$ ipython --no-banner

In [1]: import numpy as np

In [2]: np.set_printoptions(suppress=True, linewidth=140)

In [3]: rnd = lambda a: np.round(a, 4) + 0

In [4]: X = np.loadtxt("test17.csv", delimiter=",")

In [5]: X
Out[5]: 
array([[  5.5995,  -5.7199,  -6.4403,  -9.3034],
       [  2.3044,   5.238 ,  -7.1504,  -9.5136],
       [  2.8005,  -8.2709,  -8.3682,  10.0462],
       [ -9.1957,   2.6077,  -2.1176, -15.2579],
       [ -6.6411, -11.6419,  -4.7316,  -5.9295],
       [  7.0346, -10.5412,  10.1681,  14.6117],
       [ -7.7496,  -0.3413,  -1.8534, -14.2204],
       [ -1.062 ,   6.0963,  -7.1029, -10.35  ],
       [  3.901 , -11.2452, -16.9834,  -4.3012],
       [  9.5831, -11.9786,  -0.6483, -14.278 ],
       [  3.1465,  -1.5984,  11.093 ,  16.0884],
       [  6.1966,   9.4267,  -4.2826,  -7.9284],
       [  5.0404,  -2.7965,  -4.8448, -13.7624],
       [ -5.3314,  12.9309,  10.7916, -14.8149],
       [  5.461 ,  -4.4831,  -6.6084, -12.39  ],
       [ 10.2921,  -2.5531, -12.732 ,  -5.5663],
       [-10.4482,  -6.8818,  10.7937,  -9.949 ],
       [  0.5333, -14.5737,  -2.1122,   1.8513],
       [ -1.4576, -15.6576, -12.1456,  21.643 ],
       [ -4.8181,   4.3624,   7.9612, -13.4103],
       [ 12.7135,  12.8231, -10.8609, -12.4166],
       [  6.8812,   5.1065,  -3.1636,   2.8125],
       [ -6.5574,  -2.2359,  -3.5866,  -1.8354],
       [ -3.3318, -14.4858,  -0.7372,  -3.6212]])

In [6]: Ac = X - X.mean(axis=0)

In [7]: Uu, sig, Vt = np.linalg.svd(Ac, full_matrices=False)

In [8]: np.abs(Vt[0]).argmax()
Out[8]: np.int64(3)

In [9]: print(np.abs(Uu[:, 0]).argmax())
18

In [10]: print(rnd(sig ** 2 / (sig ** 2).sum()))
[0.4824 0.2508 0.1818 0.085 ]

In [11]: r0 = np.array([3, 2])

In [12]: rnd(np.convolve(X[0], r0))
Out[12]: array([ 16.7985,  -5.9607, -30.7607, -40.7908, -18.6068])

In [13]: rnd(np.correlate(X[0], X[7], "full"))
Out[13]: array([-57.9548,  19.4283, 141.4212, 101.2181,  32.8937, -49.8767,   9.8802])

In [14]: B = np.c_[X[:, :3] @ np.array([[-1, -1, 2], [1, 2, 0], [1, -2, -1]]), np.array([0, 2, 2, 3, 2, 2, 2, 2, 1, 2, 1, 3, 0, 3, 0, 2, 1, 3, 2, 3, 0, 1, 1, 2])]

In [15]: rnd(B)
Out[15]: 
array([[-17.7597,  -4.1587,  17.6393,   0.    ],
       [ -4.2168,  22.4724,  11.7592,   2.    ],
       [-19.4396,  -2.6059,  13.9692,   2.    ],
       [  9.6858,  18.6463, -16.2738,   3.    ],
       [ -9.7324,  -7.1795,  -8.5506,   2.    ],
       [ -7.4077, -48.4532,   3.9011,   2.    ],
       [  5.5549,  10.7738, -13.6458,   2.    ],
       [  0.0554,  27.4604,   4.9789,   2.    ],
       [-32.1296,   7.5754,  24.7854,   1.    ],
       [-22.21  , -32.2437,  19.8145,   2.    ],
       [  6.3481, -28.5293,  -4.8   ,   1.    ],
       [ -1.0525,  21.222 ,  16.6758,   3.    ],
       [-12.6817,  -0.9438,  14.9256,   0.    ],
       [ 29.0539,   9.61  , -21.4544,   3.    ],
       [-16.5525,  -1.2104,  17.5304,   0.    ],
       [-25.5772,  10.0657,  33.3162,   2.    ],
       [ 14.3601, -24.9028, -31.6901,   1.    ],
       [-17.2192, -25.4563,   3.1788,   3.    ],
       [-26.3456,  -5.5664,   9.2304,   2.    ],
       [ 17.1417,  -2.3795, -17.5974,   3.    ],
       [-10.7513,  34.6545,  36.2879,   0.    ],
       [ -4.9383,   9.659 ,  16.926 ,   1.    ],
       [  0.7349,   9.2588,  -9.5282,   1.    ],
       [-11.8912, -24.1654,  -5.9264,   2.    ]])

In [16]: np.linalg.matrix_rank(np.c_[X, B])
Out[16]: np.int64(5)

In [17]: rnd(np.linalg.norm(B - X @ np.linalg.lstsq(X, B)[0], axis=0))
Out[17]: array([0.   , 0.   , 0.   , 8.277])

In [18]: arr = np.array([[1, 2, 0, 0], [0, 1, 0, 0], [0, 0, 1, 2], [0, 0, 0, 1]])

In [19]: arr
Out[19]: 
array([[1, 2, 0, 0],
       [0, 1, 0, 0],
       [0, 0, 1, 2],
       [0, 0, 0, 1]])

In [20]: O, R = np.linalg.qr(arr)

In [21]: O.shape, R.shape
Out[21]: ((4, 4), (4, 4))

In [22]: np.abs(np.diag(R))
Out[22]: array([1., 1., 1., 1.])

In [23]: print(O @ R)
[[1. 2. 0. 0.]
 [0. 1. 0. 0.]
 [0. 0. 1. 2.]
 [0. 0. 0. 1.]]

In [24]: rnd(np.linalg.det(arr))
Out[24]: np.float64(1.0)

In [25]: arr @ arr
Out[25]: 
array([[1, 4, 0, 0],
       [0, 1, 0, 0],
       [0, 0, 1, 4],
       [0, 0, 0, 1]])

In [26]: rnd(np.sort(np.linalg.eigvals(arr).real))
Out[26]: array([1., 1., 1., 1.])

In [27]: (arr != 0).astype(int)
Out[27]: 
array([[1, 1, 0, 0],
       [0, 1, 0, 0],
       [0, 0, 1, 1],
       [0, 0, 0, 1]])
